% ipython --no-banner

In [1]: import numpy as np

In [2]: from numpy import linalg as LA

In [3]: np.set_printoptions(precision=2, suppress=True, linewidth=200)

In [4]: F = np.loadtxt("run13.csv", delimiter=",")

In [5]: F
Out[5]: 
array([[ 6.31, -4.79,  0.59,  2.74,  3.71,  2.54],
       [ 7.09, -0.95,  6.9 ,  0.04, -6.37,  1.89],
       [-2.87,  0.2 ,  1.73,  3.01, -1.11,  2.97],
       [-0.86,  3.46,  2.93, -3.92, -1.93,  0.96],
       [ 4.1 ,  6.8 ,  9.57,  1.08,  0.06,  0.51],
       [ 7.89,  4.49, 11.35,  4.24, -4.15,  2.43],
       [-1.92,  0.56, -1.83,  0.17, -2.07, -3.75],
       [-4.18, -0.54,  1.24, -2.08,  8.64,  6.11],
       [ 0.48,  1.59, -6.45, -1.79,  1.74,  4.71],
       [-4.17,  0.97, -0.44,  3.23,  4.97, -1.87],
       [ 8.96, -2.1 , -2.26, -0.21,  1.49,  2.45],
       [ 5.34, -0.12, -1.76,  3.43, -3.01, -3.51],
       [-6.46, -1.46,  4.54, -1.61, -0.94, -0.07]])

In [6]: vec = np.array([-1, -1, 7, 3, -3, 8])

In [7]: y = F @ vec

In [8]: np.round(LA.pinv(F) @ F, 2) + 0
Out[8]: 
array([[1., 0., 0., 0., 0., 0.],
       [0., 1., 0., 0., 0., 0.],
       [0., 0., 1., 0., 0., 0.],
       [0., 0., 0., 1., 0., 0.],
       [0., 0., 0., 0., 1., 0.],
       [0., 0., 0., 0., 0., 1.]])

In [9]: LA.lstsq(F, y)[0]
Out[9]: array([-1., -1.,  7.,  3., -3.,  8.])

In [10]: rng = np.random.default_rng(92)

In [11]: y = y + 0.05 * rng.normal(size=13)

In [12]: y
Out[12]: array([ 19.9 ,  76.46,  50.83,  19.55,  63.21, 111.74, -34.77,  30.12, -20.14, -20.07,  -8.2 , -26.23,  37.16])

In [13]: beta, *_ = LA.lstsq(F, y)

In [14]: beta.round()
Out[14]: array([-1., -1.,  7.,  3., -3.,  8.])

In [15]: np.round(F.T @ (y - F @ beta), 2) + 0
Out[15]: array([0., 0., 0., 0., 0., 0.])

In [16]: round(float(LA.norm(y - F @ beta)), 2)
Out[16]: 0.18

In [17]: [round(float(LA.norm(LA.solve(F.T @ F + lam * np.eye(6), F.T @ y))), 2) for lam in (0, 1, 10, 100)]
Out[17]: [11.53, 11.39, 10.4, 7.03]

In [18]: hat = F @ LA.solve(F.T @ F, F.T)

In [19]: round(np.trace(hat), 2)
Out[19]: np.float64(6.0)

In [20]: Xs = (F - F.mean(axis=0)) / F.std(axis=0)

In [21]: np.argwhere(np.abs(Xs) > 2)
Out[21]: 
array([[4, 1],
       [7, 4]])

In [22]: Xs.std(axis=0)
Out[22]: array([1., 1., 1., 1., 1., 1.])

In [23]: beta = LA.lstsq(np.delete(Xs, 4, axis=1), Xs[:, 4])[0]

In [24]: np.abs(beta).argmax()
Out[24]: np.int64(4)

In [25]: beta
Out[25]: array([-0.42, -0.03, -0.37,  0.23,  0.5 ])

In [26]: round(1 - np.var(Xs[:, 4] - np.delete(Xs, 4, axis=1) @ beta), 2)
Out[26]: np.float64(0.48)

In [27]: m1 = np.array([[-1.0, -3.0, -3.0, -3.0, 1.0, 3.0, 0.0, -2.0],
    ...:     [-1.0, 0.0, -1.0, -3.0, 0.0, -3.0, 2.0, -3.0],
    ...:     [2.0, 1.0, -3.0, 1.0, -1.0, 3.0, -3.0, 4.0],
    ...:     [-3.0, 1.0, 3.0, -3.0, -1.0, 1.0, 2.0, -3.0],
    ...:     [0.0, -1.0, -3.0, -1.0, 3.0, -1.0, 2.0, -2.0],
    ...:     [-2.0, -1.0, -1.0, 1.0, 3.0, -1.0, 0.0, -2.0],
    ...:     [2.0, -3.0, -3.0, 2.0, 0.0, -2.0, -1.0, -1.0],
    ...:     [0.0, 0.0, 0.0, 0.0, 0.0, 0.0, 0.0, 2.0]])

In [28]: m1
Out[28]: 
array([[-1., -3., -3., -3.,  1.,  3.,  0., -2.],
       [-1.,  0., -1., -3.,  0., -3.,  2., -3.],
       [ 2.,  1., -3.,  1., -1.,  3., -3.,  4.],
       [-3.,  1.,  3., -3., -1.,  1.,  2., -3.],
       [ 0., -1., -3., -1.,  3., -1.,  2., -2.],
       [-2., -1., -1.,  1.,  3., -1.,  0., -2.],
       [ 2., -3., -3.,  2.,  0., -2., -1., -1.],
       [ 0.,  0.,  0.,  0.,  0.,  0.,  0.,  2.]])

In [29]: M2 = LA.inv(m1)

In [30]: np.round(LA.slogdet(m1)[0], 2)
Out[30]: np.float64(-1.0)

In [31]: LA.det(m1) * M2
Out[31]: 
array([[-1272.,   -96.,  2320.,  4760.,   168.,  2616.,  2704.,  5220.],
       [ 1428.,  -656., -1688.,  -532.,  -876.,  -340.,   936.,  2274.],
       [-1388.,    48.,  2888.,  3692.,  1940.,   716.,  2696.,  2450.],
       [ 2500.,  2480., -1912., -4900., -2316.,  -788., -3736., -2278.],
       [-1676.,  -432.,  2344.,  5228.,   756.,  -372.,  4072.,  3250.],
       [  -24.,  1984.,  -720., -1896., -1448.,   584.,  -560.,   404.],
       [ 2384.,  2624., -1344., -5968., -4592.,  1360., -3744., -5048.],
       [   -0.,    -0.,    -0.,    -0.,    -0.,    -0.,    -0., -4048.]])

In [32]: np.round(m1 @ M2, 2) + 0
Out[32]: 
array([[1., 0., 0., 0., 0., 0., 0., 0.],
       [0., 1., 0., 0., 0., 0., 0., 0.],
       [0., 0., 1., 0., 0., 0., 0., 0.],
       [0., 0., 0., 1., 0., 0., 0., 0.],
       [0., 0., 0., 0., 1., 0., 0., 0.],
       [0., 0., 0., 0., 0., 1., 0., 0.],
       [0., 0., 0., 0., 0., 0., 1., 0.],
       [0., 0., 0., 0., 0., 0., 0., 1.]])

In [33]: round(float(LA.cond(m1)), 2)
Out[33]: 23.55

In [34]: np.allclose(M2, m1.T)
Out[34]: False
